$ python -q
>>> import numpy as np
>>> from numpy import linalg as LA
>>> np.set_printoptions(precision=2, suppress=True, linewidth=100)
>>> def rd(a):
...     return np.round(a, 2) + 0
... 
>>> M = np.loadtxt("w.csv", delimiter=",")
>>> M
array([[ 0.69, -0.08,  0.34, -0.38,  1.15, -0.75, -0.5 ,  0.23,  0.44,  1.94, -0.47,  0.6 ,  0.68,
         0.27,  1.49],
       [ 0.4 ,  1.44, -2.57,  1.96, -3.7 , -3.08,  1.39,  1.32, -3.  , -2.02,  1.02, -1.74, -0.46,
         1.3 , -0.28],
       [ 0.76,  0.45, -0.71,  0.52, -0.24, -1.61,  0.1 ,  0.28, -0.67,  0.98,  0.62, -0.33,  0.23,
         0.49,  0.25],
       [ 1.02, -0.11,  1.43, -0.45,  1.89, -0.27, -0.96, -0.3 ,  0.68,  3.21,  0.13,  1.48,  0.41,
        -0.21,  0.86],
       [ 0.51, -0.41,  0.78, -0.74,  1.37,  1.05, -1.23,  0.54,  1.22,  0.37, -0.57,  1.08, -0.18,
        -0.42,  0.9 ],
       [-0.07, -0.29,  0.78, -0.39,  0.89,  0.33, -0.11, -0.66,  0.57,  1.46,  0.02,  0.54,  0.55,
        -0.14,  0.16],
       [ 0.02,  0.64, -0.72,  0.74, -1.3 , -1.16,  0.95, -0.14, -1.32, -0.35,  0.8 , -0.82, -0.2 ,
         0.31, -1.  ],
       [ 0.99,  0.45, -0.56,  0.46, -0.29, -1.12, -0.42,  0.91, -0.46,  0.4 ,  0.39,  0.09, -0.16,
         0.42,  0.53],
       [ 0.41, -0.18,  0.54, -0.4 ,  1.02,  0.03, -0.71,  0.2 ,  0.56,  1.11, -0.47,  0.71,  0.19,
        -0.04,  1.  ]])
>>> x = np.array([-1, 3, -2, 2, -2, 1, 2, -2, 2, -3, 3, -2, -3, -2, 3])
>>> LA.norm(M @ x) <= LA.norm(M, 2) * LA.norm(x) + 1e-9
np.True_
>>> np.sign((M @ x).round(6))
array([-1.,  1., -1., -1., -1., -1.,  1., -1., -1.])
>>> rd(M @ np.ones(15))
array([ 5.65, -8.02,  1.12,  8.81,  4.27,  3.64, -3.55,  1.63,  3.97])
>>> rd(M @ (2 * x))
array([-25.08,  43.96,  -2.24, -39.1 , -16.94, -17.28,  15.74,  -1.4 , -18.38])
>>> rd(M @ x)
array([-12.54,  21.98,  -1.12, -19.55,  -8.47,  -8.64,   7.87,  -0.7 ,  -9.19])
>>> M @ np.eye(15)[3]
array([-0.38,  1.96,  0.52, -0.45, -0.74, -0.39,  0.74,  0.46, -0.4 ])
>>> rd((M * x).sum(axis=1))
array([-12.54,  21.98,  -1.12, -19.55,  -8.47,  -8.64,   7.87,  -0.7 ,  -9.19])
>>> U, sigma, Vt = LA.svd(M, full_matrices=False)
>>> rd(Vt @ Vt.T)
array([[1., 0., 0., 0., 0., 0., 0., 0., 0.],
       [0., 1., 0., 0., 0., 0., 0., 0., 0.],
       [0., 0., 1., 0., 0., 0., 0., 0., 0.],
       [0., 0., 0., 1., 0., 0., 0., 0., 0.],
       [0., 0., 0., 0., 1., 0., 0., 0., 0.],
       [0., 0., 0., 0., 0., 1., 0., 0., 0.],
       [0., 0., 0., 0., 0., 0., 1., 0., 0.],
       [0., 0., 0., 0., 0., 0., 0., 1., 0.],
       [0., 0., 0., 0., 0., 0., 0., 0., 1.]])
>>> rd(sigma)
array([10.01,  5.  ,  2.5 ,  1.24,  0.63,  0.32,  0.15,  0.07,  0.04])
>>> U.shape, sigma.shape, Vt.shape
((9, 9), (9,), (9, 15))
>>> rd(np.cumsum(sigma ** 2) / np.sum(sigma ** 2))
array([0.75, 0.94, 0.98, 1.  , 1.  , 1.  , 1.  , 1.  , 1.  ])
>>> M2 = M / LA.norm(M, axis=1, keepdims=True)
>>> cov = M2 @ M2.T
>>> np.argwhere(np.triu(np.abs(cov) > 0.95, 1))
array([[4, 6]])
>>> (cov - 2 * np.eye(9)).round(6).argmax(axis=1)
array([8, 6, 7, 8, 8, 3, 1, 2, 0])
>>> rd(LA.norm(M2, axis=1))
array([1., 1., 1., 1., 1., 1., 1., 1., 1.])
>>> (np.abs(cov) > 0.9).astype(int)
array([[1, 0, 0, 0, 0, 0, 0, 0, 1],
       [0, 1, 0, 0, 0, 0, 0, 0, 0],
       [0, 0, 1, 0, 0, 0, 0, 0, 0],
       [0, 0, 0, 1, 0, 0, 0, 0, 0],
       [0, 0, 0, 0, 1, 0, 1, 0, 0],
       [0, 0, 0, 0, 0, 1, 0, 0, 0],
       [0, 0, 0, 0, 1, 0, 1, 0, 0],
       [0, 0, 0, 0, 0, 0, 0, 1, 0],
       [1, 0, 0, 0, 0, 0, 0, 0, 1]])
>>> rd(np.degrees(np.arccos(np.clip(cov[4, 1], -1, 1))))
np.float64(146.61)
>>> cov = M.T @ M
>>> rd(LA.eigvalsh(cov)[::-1])
array([100.11,  25.04,   6.25,   1.55,   0.39,   0.1 ,   0.02,   0.01,   0.  ,   0.  ,   0.  ,
         0.  ,   0.  ,   0.  ,   0.  ])
>>> (M @ M.T).shape
(9, 9)
>>> np.allclose(cov, cov.T)
True
>>> rd(np.trace(cov)), rd((M ** 2).sum())
(np.float64(133.47), np.float64(133.47))
>>> LA.matrix_rank(cov)
np.int64(9)
>>> rd(LA.svd(M, compute_uv=False) ** 2)
array([100.11,  25.04,   6.25,   1.55,   0.39,   0.1 ,   0.02,   0.01,   0.  ])
>>> u = np.array([3, 3, -1])
>>> rd(np.convolve(M[6], u))
array([ 0.06,  1.98, -0.26, -0.58, -0.96, -8.12,  0.67,  3.59, -5.33, -4.87,  2.67,  0.29, -3.86,
        1.15, -1.87, -3.31,  1.  ])
>>> mat = np.arange(98).reshape(7, 14) + -1
>>> mat
array([[-1,  0,  1,  2,  3,  4,  5,  6,  7,  8,  9, 10, 11, 12],
       [13, 14, 15, 16, 17, 18, 19, 20, 21, 22, 23, 24, 25, 26],
       [27, 28, 29, 30, 31, 32, 33, 34, 35, 36, 37, 38, 39, 40],
       [41, 42, 43, 44, 45, 46, 47, 48, 49, 50, 51, 52, 53, 54],
       [55, 56, 57, 58, 59, 60, 61, 62, 63, 64, 65, 66, 67, 68],
       [69, 70, 71, 72, 73, 74, 75, 76, 77, 78, 79, 80, 81, 82],
       [83, 84, 85, 86, 87, 88, 89, 90, 91, 92, 93, 94, 95, 96]])
>>> rd(LA.norm(mat, 2) / LA.norm(mat))
np.float64(1.0)
>>> [round(float(x), 2) for x in LA.svd(mat, compute_uv=False)[:3]]
[546.93, 20.22, 0.0]
>>> np.argsort(-LA.norm(mat, axis=0).round(6), kind="stable")[:3]
array([13, 12, 11])
